In [1]: import numpy as np

In [2]: import numpy.linalg as la

In [3]: np.set_printoptions(precision=2, suppress=True, linewidth=100)

In [4]: def rnd(a):
   ...:     return np.round(a, 2) + 0
   ...: 

In [5]: K = np.loadtxt("dump.csv", delimiter=",")

In [6]: K
Out[6]: 
array([[ 1.4 ,  0.2 ,  0.6 ,  0.7 ,  0.5 ,  0.5 , -2.07],
       [-0.2 , -1.2 ,  0.5 , -0.3 ,  0.4 ,  0.5 ,  0.87],
       [-0.6 , -0.7 , -1.3 ,  0.  ,  1.  , -1.  , -0.05],
       [-1.8 , -0.1 ,  0.1 , -1.1 ,  0.7 ,  0.3 ,  3.25],
       [ 0.  , -1.8 ,  0.1 ,  0.9 ,  1.  ,  1.2 , -2.68],
       [-1.  ,  1.4 ,  0.4 ,  1.  ,  1.7 ,  0.1 , -3.01],
       [-1.2 , -1.2 ,  0.1 , -0.2 , -1.  ,  1.1 ,  0.6 ],
       [ 1.2 , -0.3 , -1.8 ,  0.3 ,  0.  ,  0.1 , -0.86],
       [ 0.8 ,  0.6 , -1.  , -0.5 ,  0.7 ,  0.4 ,  1.55],
       [ 1.  ,  0.8 ,  0.2 , -0.3 , -1.1 ,  0.5 ,  0.97],
       [ 0.2 ,  0.6 , -1.  ,  1.2 ,  0.8 , -0.1 , -3.62],
       [ 0.  , -1.3 ,  0.6 ,  0.5 ,  1.7 ,  0.6 , -1.49],
       [-0.7 ,  0.5 ,  0.7 ,  0.2 ,  1.1 , -1.7 , -0.64],
       [-0.6 ,  0.5 ,  1.4 ,  0.4 , -1.2 ,  0.6 , -1.29],
       [-0.6 ,  2.4 ,  0.5 , -0.1 , -1.4 ,  0.3 ,  0.22],
       [ 0.  ,  0.4 ,  0.6 , -0.3 , -0.6 , -1.3 ,  0.84],
       [-1.1 ,  0.5 ,  1.1 ,  2.  , -1.5 , -0.2 , -6.06],
       [-1.9 ,  0.6 , -1.2 , -2.5 ,  0.4 ,  1.5 ,  7.37],
       [ 0.4 ,  0.1 ,  2.  , -0.8 ,  0.7 , -1.1 ,  2.32],
       [-0.2 , -0.2 ,  1.2 , -0.9 ,  1.1 , -1.  ,  2.74]])

In [7]: out = np.c_[K[:, :2] @ np.array([[0, 2], [1, 0]]), np.array([0, -1, -2, 0, 0, 2, -1, 1, -1, 2, 2, 0, 2, 2, -1, 0, -2, 2, -1, -2])]

In [8]: out
Out[8]: 
array([[ 0.2,  2.8,  0. ],
       [-1.2, -0.4, -1. ],
       [-0.7, -1.2, -2. ],
       [-0.1, -3.6,  0. ],
       [-1.8,  0. ,  0. ],
       [ 1.4, -2. ,  2. ],
       [-1.2, -2.4, -1. ],
       [-0.3,  2.4,  1. ],
       [ 0.6,  1.6, -1. ],
       [ 0.8,  2. ,  2. ],
       [ 0.6,  0.4,  2. ],
       [-1.3,  0. ,  0. ],
       [ 0.5, -1.4,  2. ],
       [ 0.5, -1.2,  2. ],
       [ 2.4, -1.2, -1. ],
       [ 0.4,  0. ,  0. ],
       [ 0.5, -2.2, -2. ],
       [ 0.6, -3.8,  2. ],
       [ 0.1,  0.8, -1. ],
       [-0.2, -0.4, -2. ]])

In [9]: rnd(la.norm(out - K @ la.lstsq(K, out)[0], axis=0))
Out[9]: array([0. , 0. , 5.6])

In [10]: rnd(la.lstsq(K, out[:, 0])[0])
Out[10]: array([0., 1., 0., 0., 0., 0., 0.])

In [11]: rnd(la.norm(la.qr(K)[0].T @ out, axis=0) ** 2 / ((out ** 2).sum(axis=0) + 1e-12))
Out[11]: array([1.  , 1.  , 0.25])

In [12]: la.matrix_rank(out)
Out[12]: np.int64(3)

In [13]: r0, r1 = K[9], K[17]

In [14]: rnd(r0 @ r1)
Out[14]: np.float64(6.55)

In [15]: pr = (r0 @ r1) / (r0 @ r0) * r0

In [16]: rnd((r1 - pr) @ r0)
Out[16]: np.float64(0.0)

In [17]: rnd(r1 - pr)
Out[17]: array([-3.47, -0.66, -1.51, -2.03,  2.13,  0.71,  5.85])

In [18]: Xs = K - K.mean(axis=0)

In [19]: V = la.svd(Xs)[2][:6]

In [20]: out = Xs - Xs @ V.T @ V

In [21]: rnd(la.norm(out) / la.norm(Xs))
Out[21]: np.float64(0.0)

In [22]: rnd(np.diag(V.T @ V))
Out[22]: array([1. , 1. , 1. , 0.1, 1. , 1. , 0.9])

In [23]: la.norm(out, axis=1).round(6).argmax()
Out[23]: np.int64(19)

In [24]: rnd(out.std(axis=0))
Out[24]: array([0.  , 0.  , 0.  , 0.01, 0.  , 0.  , 0.  ])

In [25]: proj = K @ la.solve(K.T @ K, K.T)

In [26]: rnd(la.eigvalsh(proj))
Out[26]: array([0., 0., 0., 0., 0., 0., 0., 0., 0., 0., 0., 0., 0., 1., 1., 1., 1., 1., 1., 1.])

In [27]: np.allclose(proj @ proj, proj)
Out[27]: True

In [28]: rnd(np.trace(proj))
Out[28]: np.float64(7.0)

In [29]: rnd(np.diag(proj))
Out[29]: 
array([0.3 , 0.16, 0.39, 0.25, 0.34, 0.58, 0.34, 0.26, 0.19, 0.26, 0.29, 0.29, 0.29, 0.31, 0.38,
       0.22, 0.48, 0.72, 0.55, 0.38])

In [30]: rng = np.random.default_rng(1738)

In [31]: idx = rng.permutation(7)

In [32]: out = K[:, idx] * rng.choice([-1, 1], 7)

In [33]: out
Out[33]: 
array([[ 1.4 , -0.2 ,  2.07, -0.5 , -0.6 ,  0.5 ,  0.7 ],
       [-0.2 ,  1.2 , -0.87, -0.4 , -0.5 ,  0.5 , -0.3 ],
       [-0.6 ,  0.7 ,  0.05, -1.  ,  1.3 , -1.  ,  0.  ],
       [-1.8 ,  0.1 , -3.25, -0.7 , -0.1 ,  0.3 , -1.1 ],
       [ 0.  ,  1.8 ,  2.68, -1.  , -0.1 ,  1.2 ,  0.9 ],
       [-1.  , -1.4 ,  3.01, -1.7 , -0.4 ,  0.1 ,  1.  ],
       [-1.2 ,  1.2 , -0.6 ,  1.  , -0.1 ,  1.1 , -0.2 ],
       [ 1.2 ,  0.3 ,  0.86, -0.  ,  1.8 ,  0.1 ,  0.3 ],
       [ 0.8 , -0.6 , -1.55, -0.7 ,  1.  ,  0.4 , -0.5 ],
       [ 1.  , -0.8 , -0.97,  1.1 , -0.2 ,  0.5 , -0.3 ],
       [ 0.2 , -0.6 ,  3.62, -0.8 ,  1.  , -0.1 ,  1.2 ],
       [ 0.  ,  1.3 ,  1.49, -1.7 , -0.6 ,  0.6 ,  0.5 ],
       [-0.7 , -0.5 ,  0.64, -1.1 , -0.7 , -1.7 ,  0.2 ],
       [-0.6 , -0.5 ,  1.29,  1.2 , -1.4 ,  0.6 ,  0.4 ],
       [-0.6 , -2.4 , -0.22,  1.4 , -0.5 ,  0.3 , -0.1 ],
       [ 0.  , -0.4 , -0.84,  0.6 , -0.6 , -1.3 , -0.3 ],
       [-1.1 , -0.5 ,  6.06,  1.5 , -1.1 , -0.2 ,  2.  ],
       [-1.9 , -0.6 , -7.37, -0.4 ,  1.2 ,  1.5 , -2.5 ],
       [ 0.4 , -0.1 , -2.32, -0.7 , -2.  , -1.1 , -0.8 ],
       [-0.2 ,  0.2 , -2.74, -1.1 , -1.2 , -1.  , -0.9 ]])

In [34]: left, _, VT = la.svd(K.T @ out)

In [35]: idx
Out[35]: array([0, 1, 6, 4, 2, 5, 3])

In [36]: rnd(left @ VT)
Out[36]: 
array([[ 1.,  0.,  0.,  0.,  0.,  0.,  0.],
       [ 0., -1.,  0.,  0.,  0.,  0.,  0.],
       [ 0.,  0.,  0.,  0., -1.,  0.,  0.],
       [ 0.,  0.,  0.,  0.,  0.,  0.,  1.],
       [ 0.,  0.,  0., -1.,  0.,  0.,  0.],
       [ 0.,  0.,  0.,  0.,  0.,  1.,  0.],
       [ 0.,  0., -1.,  0.,  0.,  0.,  0.]])

In [37]: rnd(la.lstsq(K, out)[0])
Out[37]: 
array([[ 1.,  0.,  0.,  0.,  0.,  0.,  0.],
       [ 0., -1.,  0.,  0.,  0.,  0.,  0.],
       [ 0.,  0.,  0.,  0., -1.,  0.,  0.],
       [ 0.,  0.,  0.,  0.,  0.,  0.,  1.],
       [ 0.,  0.,  0., -1.,  0.,  0.,  0.],
       [ 0.,  0.,  0.,  0.,  0.,  1.,  0.],
       [ 0.,  0., -1.,  0.,  0.,  0.,  0.]])

In [38]: data = np.load("test4.npy")

In [39]: data
Out[39]: 
array([[0.25, 0.25, 0.5 ],
       [0.  , 0.67, 0.33],
       [0.  , 0.5 , 0.5 ]])

In [40]: r0 = np.array([7, 3])

In [41]: rnd(np.cross(K[9, :3], K[8, :3]))
Out[41]: array([-0.92,  1.16, -0.04])

In [42]: out = data / la.norm(data, axis=1, keepdims=True)

In [43]: cov = out @ out.T

In [44]: np.argwhere(np.triu(np.abs(cov) > 0.95, 1))
Out[44]: array([], shape=(0, 2), dtype=int64)

In [45]: out = K / np.sqrt((K ** 2).mean(axis=1, keepdims=True))

In [46]: la.matrix_rank(out) == la.matrix_rank(K)
Out[46]: np.True_

In [47]: rnd(la.norm(out, axis=1))
Out[47]: 
array([2.65, 2.65, 2.65, 2.65, 2.65, 2.65, 2.65, 2.65, 2.65, 2.65, 2.65, 2.65, 2.65, 2.65, 2.65,
       2.65, 2.65, 2.65, 2.65, 2.65])

In [48]: rnd(out[3])
Out[48]: array([-1.21, -0.07,  0.07, -0.74,  0.47,  0.2 ,  2.18])

In [49]: mat = np.array([[1, 1, 1, 1, 1, 1, 1, 1],
    ...:     [1, -1, -1, 1, -1, 1, 1, -1],
    ...:     [1, 1, -1, -1, -1, -1, 1, 1],
    ...:     [1, -1, 1, -1, 1, -1, 1, -1],
    ...:     [1, 1, -1, -1, 1, 1, -1, -1],
    ...:     [1, -1, 1, -1, -1, 1, -1, 1],
    ...:     [1, -1, -1, 1, 1, -1, -1, 1]])

In [50]: rnd(la.norm(mat[4], 1)), rnd(la.norm(mat[4], np.inf))
Out[50]: (np.float64(8.0), np.float64(1.0))

In [51]: rnd(la.norm(mat) ** 2 / la.norm(mat, 2) ** 2)
Out[51]: np.float64(7.0)

In [52]: la.norm(mat, axis=1).argmax()
Out[52]: np.int64(0)

In [53]: rnd(la.norm(mat[4] - mat[2]))
Out[53]: np.float64(4.0)

In [54]: rnd(la.norm(mat, 1)), rnd(la.norm(mat, np.inf))
Out[54]: (np.float64(7.0), np.float64(8.0))

In [55]: rnd(la.norm(mat, 2))
Out[55]: np.float64(2.83)

In [56]: out = mat / la.norm(mat, axis=1, keepdims=True)

In [57]: cov = out @ out.T

In [58]: np.argwhere(np.triu(np.abs(cov) > 0.95, 1))
Out[58]: array([], shape=(0, 2), dtype=int64)

In [59]: rnd(la.norm(out, axis=1))
Out[59]: array([1., 1., 1., 1., 1., 1., 1.])

In [60]: rnd(cov)
Out[60]: 
array([[1., 0., 0., 0., 0., 0., 0.],
       [0., 1., 0., 0., 0., 0., 0.],
       [0., 0., 1., 0., 0., 0., 0.],
       [0., 0., 0., 1., 0., 0., 0.],
       [0., 0., 0., 0., 1., 0., 0.],
       [0., 0., 0., 0., 0., 1., 0.],
       [0., 0., 0., 0., 0., 0., 1.]])

In [61]: rnd(cov[5])
Out[61]: array([0., 0., 0., 0., 0., 1., 0.])

In [62]: E = np.loadtxt("block15.csv", delimiter=",")

In [63]: E
Out[63]: 
array([[-2.,  1.,  1.,  1.,  1.,  1.,  1.],
       [ 1., -2.,  1.,  1.,  1.,  1.,  1.],
       [ 1.,  1., -2.,  1.,  1.,  1.,  1.],
       [ 1.,  1.,  1., -2.,  1.,  1.,  1.],
       [ 1.,  1.,  1.,  1., -2.,  1.,  1.],
       [ 1.,  1.,  1.,  1.,  1., -2.,  1.],
       [ 1.,  1.,  1.,  1.,  1.,  1., -2.]])

In [64]: t3 = np.stack([E, 2 * E, E[::-1]])

In [65]: la.matrix_rank(t3.reshape(3, -1))
Out[65]: np.int64(2)

In [66]: rnd(la.det(t3))
Out[66]: array([  2916., 373248.,  -2916.])

In [67]: np.einsum("bij,cij->bc", t3, t3)
Out[67]: 
array([[ 70., 140.,  16.],
       [140., 280.,  32.],
       [ 16.,  32.,  70.]])

In [68]: la.matrix_rank(t3)
Out[68]: array([7, 7, 7])

In [69]: t3.shape
Out[69]: (3, 7, 7)

In [70]: t3.sum(axis=0)
Out[70]: 
array([[-5.,  4.,  4.,  4.,  4.,  4.,  1.],
       [ 4., -5.,  4.,  4.,  4.,  1.,  4.],
       [ 4.,  4., -5.,  4.,  1.,  4.,  4.],
       [ 4.,  4.,  4., -8.,  4.,  4.,  4.],
       [ 4.,  4.,  1.,  4., -5.,  4.,  4.],
       [ 4.,  1.,  4.,  4.,  4., -5.,  4.],
       [ 1.,  4.,  4.,  4.,  4.,  4., -5.]])

In [71]: out = E + rng.integers(-2, 3, (7, 1)) @ rng.integers(-2, 3, (1, 7))

In [72]: out
Out[72]: 
array([[-2., -3.,  1., -1., -3.,  1.,  5.],
       [ 1., -2.,  1.,  1.,  1.,  1.,  1.],
       [ 1., -1., -2.,  0., -1.,  1.,  3.],
       [ 1.,  1.,  1., -2.,  1.,  1.,  1.],
       [ 1.,  1.,  1.,  1., -2.,  1.,  1.],
       [ 1.,  3.,  1.,  2.,  3., -2., -1.],
       [ 1.,  1.,  1.,  1.,  1.,  1., -2.]])

In [73]: rnd(la.svd(out - E, compute_uv=False))
Out[73]: array([8.83, 0.  , 0.  , 0.  , 0.  , 0.  , 0.  ])

In [74]: J = np.array([[-0.5, 0.4, -0.5, 0.7, -0.1],
    ...:     [-0.1, -0.9, -1.3, -0.7, -1.7],
    ...:     [0.6, -0.8, 0.9, -0.4, 0.9],
    ...:     [-0.5, 0.1, -0.9, 0.4, -1.4],
    ...:     [-0.2, 1.6, -1.4, -1.0, 0.1],
    ...:     [1.3, -0.3, 0.0, 1.3, -0.4],
    ...:     [1.9, 0.1, -0.3, 0.0, 0.7],
    ...:     [-1.4, 1.0, -0.4, 1.0, 1.0],
    ...:     [1.1, -0.8, -0.3, 0.2, 0.3],
    ...:     [0.2, -1.5, -0.9, -1.5, -0.3],
    ...:     [0.1, -0.2, -0.4, 1.7, -0.7],
    ...:     [-2.0, 0.1, -0.6, -0.7, 0.6]])

In [75]: J[:, 4] = -3 * J[:, 0] + 0.3 * rng.normal(size=12)

In [76]: rnd(J)
Out[76]: 
array([[-0.5 ,  0.4 , -0.5 ,  0.7 ,  1.58],
       [-0.1 , -0.9 , -1.3 , -0.7 ,  0.41],
       [ 0.6 , -0.8 ,  0.9 , -0.4 , -1.16],
       [-0.5 ,  0.1 , -0.9 ,  0.4 ,  1.6 ],
       [-0.2 ,  1.6 , -1.4 , -1.  ,  0.63],
       [ 1.3 , -0.3 ,  0.  ,  1.3 , -3.93],
       [ 1.9 ,  0.1 , -0.3 ,  0.  , -5.63],
       [-1.4 ,  1.  , -0.4 ,  1.  ,  4.47],
       [ 1.1 , -0.8 , -0.3 ,  0.2 , -3.01],
       [ 0.2 , -1.5 , -0.9 , -1.5 , -0.8 ],
       [ 0.1 , -0.2 , -0.4 ,  1.7 ,  0.22],
       [-2.  ,  0.1 , -0.6 , -0.7 ,  6.27]])

In [77]: # column 4 is much longer than the rest

In [78]: q, Rm = la.qr(J)

In [79]: rnd(Rm)
Out[79]: 
array([[  3.66,  -1.08,   0.62,   0.34, -11.06],
       [  0.  ,   2.66,  -0.08,   0.88,  -0.11],
       [  0.  ,   0.  ,  -2.61,  -0.66,   0.04],
       [  0.  ,   0.  ,   0.  ,  -3.05,  -0.38],
       [  0.  ,   0.  ,   0.  ,   0.  ,  -0.9 ]])

In [80]: rnd(abs(Rm[0, 0])), rnd(la.norm(J[:, 0]))
Out[80]: (np.float64(3.66), np.float64(3.66))

In [81]: Xs = J - J.mean(axis=0)

In [82]: left, sv, VT = la.svd(Xs, full_matrices=False)

In [83]: rnd(Xs.mean(axis=0))
Out[83]: array([0., 0., 0., 0., 0.])

In [84]: rnd(sv)
Out[84]: array([11.75,  3.47,  2.58,  1.58,  0.17])

In [85]: np.abs(VT[0]).argmax()
Out[85]: np.int64(4)

In [86]: np.abs(left[:, 0]).argmax()
Out[86]: np.int64(11)

In [87]: rnd((sv ** 2).sum() ** 2 / (sv ** 4).sum())
Out[87]: np.float64(1.32)

In [88]: rnd(VT[0] * np.sign(VT[0, np.abs(VT[0]).argmax()]))
Out[88]: array([-0.31,  0.09, -0.05, -0.02,  0.94])

In [89]: (np.sign(left[:, 0]) == np.sign(left[0, 0])).astype(int)
Out[89]: array([1, 1, 0, 1, 1, 0, 0, 1, 0, 0, 1, 1])

In [90]: out = np.c_[J[:, :1] @ np.array([[0]]), np.array([1, 3, 3, 3, 2, 1, 3, 1, 3, 2, 3, 0])]

In [91]: out
Out[91]: 
array([[0., 1.],
       [0., 3.],
       [0., 3.],
       [0., 3.],
       [0., 2.],
       [0., 1.],
       [0., 3.],
       [0., 1.],
       [0., 3.],
       [0., 2.],
       [0., 3.],
       [0., 0.]])

In [92]: rnd(la.norm(la.qr(J)[0].T @ out, axis=0) ** 2 / ((out ** 2).sum(axis=0) + 1e-12))
Out[92]: array([0.  , 0.94])

In [93]: rnd(la.norm(out - J @ la.lstsq(J, out)[0], axis=0))
Out[93]: array([0.  , 1.93])

In [94]: la.matrix_rank(np.c_[J, out])
Out[94]: np.int64(6)

In [95]: F = np.load("sample13.npy")

In [96]: F
Out[96]: 
array([[-19,   3,   0,   3,   1,   1],
       [  2,  23,   2,   0,   1,   3],
       [  0,   3, -40,   0,   0,   2],
       [  0,   2,   1, -19,   1,   1],
       [  1,   1,   1,   3,  40,   1],
       [  2,   0,   0,   3,   3,  20]])

In [97]: x = np.array([5, 5, 4, 0, 4, 0])

In [98]: rhs = F @ x

In [99]: b, lr = np.zeros(6), 1 / la.norm(F, 2) ** 2

In [100]: for i in range(4):
     ...:     b -= lr * F.T @ (F @ b - rhs)
     ...:     if i % 1 == 0: print(i, round(la.norm(F @ b - rhs), 2))
     ...: 
0 105.7
1 76.8
2 56.93
3 43.01

In [101]: rnd(b)
Out[101]: array([ 3.13,  3.88,  3.95, -0.35,  4.1 ,  0.51])
